$ python3 -q
>>> import numpy as np
>>> np.set_printoptions(suppress=True, linewidth=160)
>>> rnd = lambda a: np.round(a, 2) + 0
>>> f = np.array([0, -1, 1, 2, -2, 3, -1])
>>> g = np.array([-2, 3, -4, -2, 1])
>>> W0 = np.outer(f, g)
>>> W0
array([[  0,   0,   0,   0,   0],
       [  2,  -3,   4,   2,  -1],
       [ -2,   3,  -4,  -2,   1],
       [ -4,   6,  -8,  -4,   2],
       [  4,  -6,   8,   4,  -2],
       [ -6,   9, -12,  -6,   3],
       [  2,  -3,   4,   2,  -1]])
>>> # null space of dimension 4
>>> np.linalg.lstsq(W0[:-1].T, W0[-1])[2]
np.int32(1)
>>> np.unique(W0.round(6), axis=0).shape
(6, 5)
>>> np.abs(np.diag(np.linalg.qr(W0)[1])) > 1e-9
array([ True, False, False, False, False])
>>> U, sig, Vh = np.linalg.svd(W0)
>>> vecs = Vh[:(sig > 1e-8).sum()]
>>> rng = np.random.default_rng(4080)
>>> x = W0[1] + -3 * W0[6] + rng.integers(2) * np.eye(5)[3]
>>> x
array([-4.,  6., -8., -4.,  2.])
>>> np.linalg.matrix_rank(np.vstack([W0, x]))
np.int64(1)
>>> rk = np.linalg.matrix_rank(W0)
>>> rk
np.int64(1)
>>> null = np.linalg.svd(W0)[2][rk:].T
>>> rnd(null @ null.T)
array([[ 0.88,  0.18, -0.24, -0.12,  0.06],
       [ 0.18,  0.74,  0.35,  0.18, -0.09],
       [-0.24,  0.35,  0.53, -0.24,  0.12],
       [-0.12,  0.18, -0.24,  0.88,  0.06],
       [ 0.06, -0.09,  0.12,  0.06,  0.97]])
>>> [int(np.linalg.matrix_rank(W0[:i])) for i in range(1, len(W0) + 1)]
[0, 1, 1, 1, 1, 1, 1]
>>> np.linalg.matrix_rank(W0, rtol=0.1)
np.int64(1)
>>> np.argsort(-np.linalg.norm(W0, axis=0).round(6), kind="stable")[:3]
array([2, 1, 0])
>>> [round(float(x), 2) for x in np.linalg.svd(W0, compute_uv=False)[:3]]
[26.08, 0.0, 0.0]
>>> M2 = np.array([[1, -1, -1], [2, 1, 2], [1, -2, -1], [2, -1, -1], [-2, 0, 1]])
>>> np.einsum("ij->j", W0)
array([-4,  6, -8, -4,  2])
>>> np.einsum("ij,ij->i", W0, W0)
array([  0,  34,  34, 136, 136, 306,  34])
>>> np.vstack([W0, M2.T]).shape
(10, 5)
>>> M2 = np.array([[0.3], [-0.1], [2.0]])
>>> W2 = np.array([[-0.2, -0.5]])
>>> X = M2 @ W2
>>> rnd(X)
array([[-0.06, -0.15],
       [ 0.02,  0.05],
       [-0.4 , -1.  ]])
>>> U, sig, Vh = np.linalg.svd(X)
>>> rnd(sig)
array([1.09, 0.  ])
>>> M2 = U[:, :1] @ np.diag(sig[:1]) @ Vh[:1]
>>> np.linalg.matrix_rank(M2)
np.int64(1)
>>> rnd(np.linalg.norm(X - M2) / np.linalg.norm(X))
np.float64(0.0)
>>> rnd(np.linalg.norm(X - M2, 2)), rnd(sig[1])
(np.float64(0.0), np.float64(0.0))
>>> rnd(M2)
array([[-0.06, -0.15],
       [ 0.02,  0.05],
       [-0.4 , -1.  ]])
>>> rnd(np.abs(X - M2).max())
np.float64(0.0)
>>> rnd(M2.sum(axis=0))
array([-0.44, -1.1 ])
>>> rnd(np.diff(M2, axis=0))
array([[ 0.08,  0.2 ],
       [-0.42, -1.05]])
>>> np.count_nonzero(M2)
np.int64(6)
>>> rnd(M2 - M2[0])
array([[ 0.  ,  0.  ],
       [ 0.08,  0.2 ],
       [-0.34, -0.85]])
>>> rnd(M2.mean(axis=0))
array([-0.15, -0.37])
>>> rnd(np.linalg.norm(M2))
np.float64(1.09)
>>> np.unravel_index(np.abs(M2).argmax(), M2.shape)
(np.int64(2), np.int64(1))
